% ipython --no-banner

In [1]: import numpy as np

In [2]: from numpy import linalg as LA

In [3]: np.set_printoptions(precision=1, suppress=True, linewidth=160)

In [4]: def rd(a):
   ...:     return np.round(a, 1) + 0
   ...: 

In [5]: W2 = np.array([[-2, -2, -4, -3, 5, 2, 0],
   ...:     [0, 2, -1, -4, -1, 2, 5],
   ...:     [1, 3, -4, -3, -4, 5, -5],
   ...:     [2, -3, -3, 0, -2, -1, 2],
   ...:     [-5, 1, -1, 5, -5, -3, 3],
   ...:     [-5, 4, 4, 0, 4, -5, 3],
   ...:     [1, 5, -3, 4, 0, -4, 1]])

In [6]: rng = np.random.default_rng(823)

In [7]: M = (rng.random((19, 7)) < 0.25) @ W2

In [8]: print(M)
[[  0   0   0   0   0   0   0]
 [ -2   4  -3  -3  -2  -1   0]
 [ -5   3  -2   1  -6  -1   8]
 [ -4   6  -4   9  -5  -7   4]
 [ -7   2   0  -3   9  -3   3]
 [  1   3  -4  -3  -4   5  -5]
 [  3   2  -6   4  -2  -5   3]
 [ -4   7   0  -3   0   0  -2]
 [-10  11  -8   3   0  -5   2]
 [  1   5  -3   4   0  -4   1]
 [ -2  -2  -4  -3   5   2   0]
 [ -4   7   0  -3   0   0  -2]
 [ -2  -2  -4  -3   5   2   0]
 [ -5   3  -2   1  -6  -1   8]
 [  1   7  -4   0  -1  -2   6]
 [ -3   3   0  -4   1  -4  10]
 [ -8   2   0   5  -3  -9   8]
 [ -5   4   4   0   4  -5   3]
 [  1   2 -11  -3   2  -1   8]]

In [9]: other = np.c_[M[:, :2] @ np.array([[4, 1], [4, -5]]), np.array([5, 5, 1, 0, 9, 0, 3, 9, 6, 5, 8, 4, 4, 0, 4, 1, 8, 0, 5])]

In [10]: print(other)
[[  0   0   5]
 [  8 -22   5]
 [ -8 -20   1]
 [  8 -34   0]
 [-20 -17   9]
 [ 16 -14   0]
 [ 20  -7   3]
 [ 12 -39   9]
 [  4 -65   6]
 [ 24 -24   5]
 [-16   8   8]
 [ 12 -39   4]
 [-16   8   4]
 [ -8 -20   0]
 [ 32 -34   4]
 [  0 -18   1]
 [-24 -18   8]
 [ -4 -25   0]
 [ 12  -9   5]]

In [11]: print(LA.matrix_rank(np.c_[M, other]))
8

In [12]: print(rd(LA.lstsq(M, other[:, 0])[0]))
[4. 4. 0. 0. 0. 0. 0.]

In [13]: print(LA.matrix_rank(other))
3

In [14]: x0 = np.array([1, -4, -6, 1, -5, -4, 7])

In [15]: rhs = M @ x0

In [16]: coef, lr = np.zeros(7), 1 / LA.norm(M, 2) ** 2

In [17]: for i in range(4):
    ...:     coef -= lr * M.T @ (M @ coef - rhs)
    ...:     if i % 1 == 0: print(i, round(LA.norm(M @ coef - rhs), 1))
    ...: 
0 127.1
1 95.5
2 72.7
3 56.1

In [18]: print(rd(coef))
[ 0.8 -0.7 -3.9  2.3 -3.2 -2.3  6.3]

In [19]: print(rd(LA.cond(M)))
8.8

In [20]: x0 = np.array([3, 9, 2, -9, 5, 3, 7])

In [21]: rhs = M @ x0

In [22]: print(rd(LA.lstsq(M, rhs)[0]))
[ 3.  9.  2. -9.  5.  3.  7.]

In [23]: print(rhs)
[  0  38  22 -65  81   9 -25  64  25   1  26  64  26  22  89 117 -37  55  89]

In [24]: rhs = rhs + 0.1 * rng.normal(size=19)

In [25]: print(rd(rhs))
[  0.1  38.   22.  -65.   81.1   9.  -24.9  64.   25.    1.   26.   64.2  25.9  22.   89.1 116.9 -37.   54.8  89.1]

In [26]: coef, *_ = LA.lstsq(M, rhs)

In [27]: print(rd(coef))
[ 3.  9.  2. -9.  5.  3.  7.]

In [28]: print(rd(LA.norm(rhs - M @ coef)))
0.3

In [29]: X = np.load("block10.npy")

In [30]: print(X)
[[-1 -1  1  2 -2  0]
 [ 1 -1 -1  1 -1  0]
 [ 1  1  0  2  0  2]
 [ 2  1  1  0 -1  1]]

In [31]: other = X + rng.integers(-2, 3, (4, 2)) @ rng.integers(-2, 3, (2, 6))

In [32]: print(other)
[[-3 -3  3  0 -4  4]
 [ 2 -1  0  2 -2 -2]
 [ 0  1 -1  1  1  4]
 [ 3  3 -2  1  2 -1]]

In [33]: print(other - X)
[[-2 -2  2 -2 -2  4]
 [ 1  0  1  1 -1 -2]
 [-1  0 -1 -1  1  2]
 [ 1  2 -3  1  3 -2]]

In [34]: print(rd(LA.svd(other - X, compute_uv=False)))
[7.9 4.3 0.  0. ]

In [35]: other = X / LA.norm(X, axis=1, keepdims=True)

In [36]: cov = other @ other.T

In [37]: print(np.argwhere(np.triu(np.abs(cov) > 0.95, 1)))
[]

In [38]: print(rd(cov))
[[1.  0.4 0.2 0. ]
 [0.4 1.  0.3 0.2]
 [0.2 0.3 1.  0.6]
 [0.  0.2 0.6 1. ]]

In [39]: print(rd(np.degrees(np.arccos(np.clip(cov[0, 2], -1, 1)))))
79.0

In [40]: f, v = X[1], X[0]

In [41]: print(f @ f)
5

In [42]: pr = (f @ v) / (f @ f) * f

In [43]: print(v - pr)
[-1.6 -0.4  1.6  1.4 -1.4  0. ]

In [44]: print(np.outer(f, v))
[[-1 -1  1  2 -2  0]
 [ 1  1 -1 -2  2  0]
 [ 1  1 -1 -2  2  0]
 [-1 -1  1  2 -2  0]
 [ 1  1 -1 -2  2  0]
 [ 0  0  0  0  0  0]]

In [45]: print(pr)
[ 0.6 -0.6 -0.6  0.6 -0.6  0. ]

In [46]: print(X.reshape(2, -1))
[[-1 -1  1  2 -2  0  1 -1 -1  1 -1  0]
 [ 1  1  0  2  0  2  2  1  1  0 -1  1]]

In [47]: print(X.reshape(-1, 2))
[[-1 -1]
 [ 1  2]
 [-2  0]
 [ 1 -1]
 [-1  1]
 [-1  0]
 [ 1  1]
 [ 0  2]
 [ 0  2]
 [ 2  1]
 [ 1  0]
 [-1  1]]

In [48]: print(X.ravel(order="F"))
[-1  1  1  2 -1 -1  1  1  1 -1  0  1  2  1  2  0 -2 -1  0 -1  0  0  2  1]

In [49]: t3 = X.reshape(4, 2, -1)

In [50]: print(np.einsum("ihd,ihd->ih", t3, t3))
[[3 8]
 [3 2]
 [2 8]
 [6 2]]

In [51]: print(t3[:, 0])
[[-1 -1  1]
 [ 1 -1 -1]
 [ 1  1  0]
 [ 2  1  1]]

In [52]: print(t3.transpose(1, 0, 2))
[[[-1 -1  1]
  [ 1 -1 -1]
  [ 1  1  0]
  [ 2  1  1]]

 [[ 2 -2  0]
  [ 1 -1  0]
  [ 2  0  2]
  [ 0 -1  1]]]

In [53]: print(np.swapaxes(t3, 1, 2)[0])
[[-1  2]
 [-1 -2]
 [ 1  0]]

In [54]: print(t3.shape)
(4, 2, 3)

In [55]: print(t3.sum(axis=1))
[[ 1 -3  1]
 [ 2 -2 -1]
 [ 3  1  2]
 [ 2  0  2]]

In [56]: K = np.loadtxt("out18.csv", delimiter=",")

In [57]: print(K)
[[ 2.   1.1 -4.3  1.9 -0.5 -0.7 -2.9]
 [ 0.3  0.1 -0.2 -0.4  0.2 -0.2  0. ]
 [-2.5 -0.6  4.4 -2.   1.   0.6  2.6]
 [ 1.2  0.2 -2.4  0.6 -0.4 -0.3 -1.1]
 [-2.7 -1.1  4.6 -1.6  0.5  0.4  2.9]
 [ 3.6  0.9 -6.7  2.7 -1.2 -0.7 -2.8]
 [ 0.  -0.3 -0.1 -0.2 -0.1  0.3 -0.1]
 [-3.4 -1.2  6.8 -2.4  1.5  0.5  3.7]
 [ 2.1  1.  -4.4  2.2 -1.  -0.5 -2.8]
 [-3.7 -1.2  6.5 -2.9  0.9  1.2  3.4]
 [-0.2 -0.1  0.   0.   0.4 -0.2  0.3]
 [ 2.3  1.  -4.5  1.6 -0.5 -0.3 -2.5]
 [-3.5 -1.   6.5 -2.6  1.1  0.7  2.5]
 [-2.3 -0.7  4.5 -1.5  1.1  0.5  2.3]
 [-0.7 -0.4 -0.6  0.4  0.  -0.4  0. ]
 [ 1.   0.6 -2.3  1.3 -0.4  0.1 -1.2]
 [-3.7 -1.4  6.5 -2.7  1.5  0.5  3.2]
 [ 1.1  0.3 -2.1  0.8 -0.7 -0.6 -0.6]
 [-3.8 -0.9  6.3 -2.5  1.1  0.6  3.8]
 [ 1.3  0.2 -2.1  0.3 -0.3 -1.  -1.6]
 [ 1.4  0.3 -2.1  1.1 -0.6 -0.5 -1.1]
 [-3.8 -1.5  6.  -2.2  0.8  1.5  3.5]
 [ 4.   1.3 -6.1  2.9 -1.3 -0.8 -3.6]]

In [58]: U, sigma, Vh = LA.svd(K)

In [59]: print(np.argmax(sigma[:-1] / (sigma[1:] + 1e-6)) + 1)
1

In [60]: other = U[:, :1] @ np.diag(sigma[:1]) @ Vh[:1]

In [61]: print(LA.matrix_rank(K, rtol=0.05))
3

In [62]: print(rd(np.abs(K - other).max()))
0.8

In [63]: print(rd(LA.norm(K - other) / LA.norm(K)))
0.1

In [64]: print(LA.matrix_rank(other))
1

In [65]: J = np.loadtxt("w.csv", delimiter=",")

In [66]: print(J)
[[-2.4  1.2  0.5 -2.8  0.7]
 [ 1.2 -0.7 -0.5  2.6  0.4]
 [ 0.8 -3.  -0.3  2.  -1.3]
 [ 2.2  4.  -0.7 -2.4 -0.5]
 [ 1.8 -2.4 -0.9  0.3 -2.6]
 [ 1.6 -2.9 -0.8  0.1 -2. ]
 [-0.6 -0.4  0.5  0.3  0.2]
 [ 1.1  2.7 -0.4 -0.8  0.4]
 [ 1.4 -2.4 -0.8  3.1 -0.5]
 [ 0.8  0.9  0.  -0.5 -0.7]]

In [67]: x0 = np.array([2, -1, -2, 2, -2])

In [68]: rhs = J @ x0

In [69]: print(rd(LA.lstsq(J, rhs)[0]))
[ 2. -1. -2.  2. -2.]

In [70]: print(rd(LA.pinv(J) @ J))
[[1. 0. 0. 0. 0.]
 [0. 1. 0. 0. 0.]
 [0. 0. 1. 0. 0.]
 [0. 0. 0. 1. 0.]
 [0. 0. 0. 0. 1.]]

In [71]: rhs = rhs + 0.3 * rng.normal(size=10)

In [72]: print(rd(rhs))
[-14.    8.2  11.6  -2.2  13.6  12.2  -1.3  -2.5  13.6   1.2]

In [73]: coef, *_ = LA.lstsq(J, rhs)

In [74]: print(rd(LA.norm(rhs - J @ coef)))
0.3

In [75]: dist = LA.norm(J[:, None] - J[None], axis=-1)

In [76]: print(rd(dist[5]))
[7.1 4.1 2.2 7.5 0.8 0.  4.2 6.2 3.4 4.2]

In [77]: print(dist.shape)
(10, 10)

In [78]: print(np.flatnonzero(dist[5] < dist.mean() / 2))
[4 5]

In [79]: print(rd(LA.norm(J - J.mean(axis=0), axis=1)))
[4.9 2.7 3.3 5.2 3.1 3.1 1.8 3.3 3.7 1.4]

In [80]: print(LA.matrix_rank(dist ** 2))
7
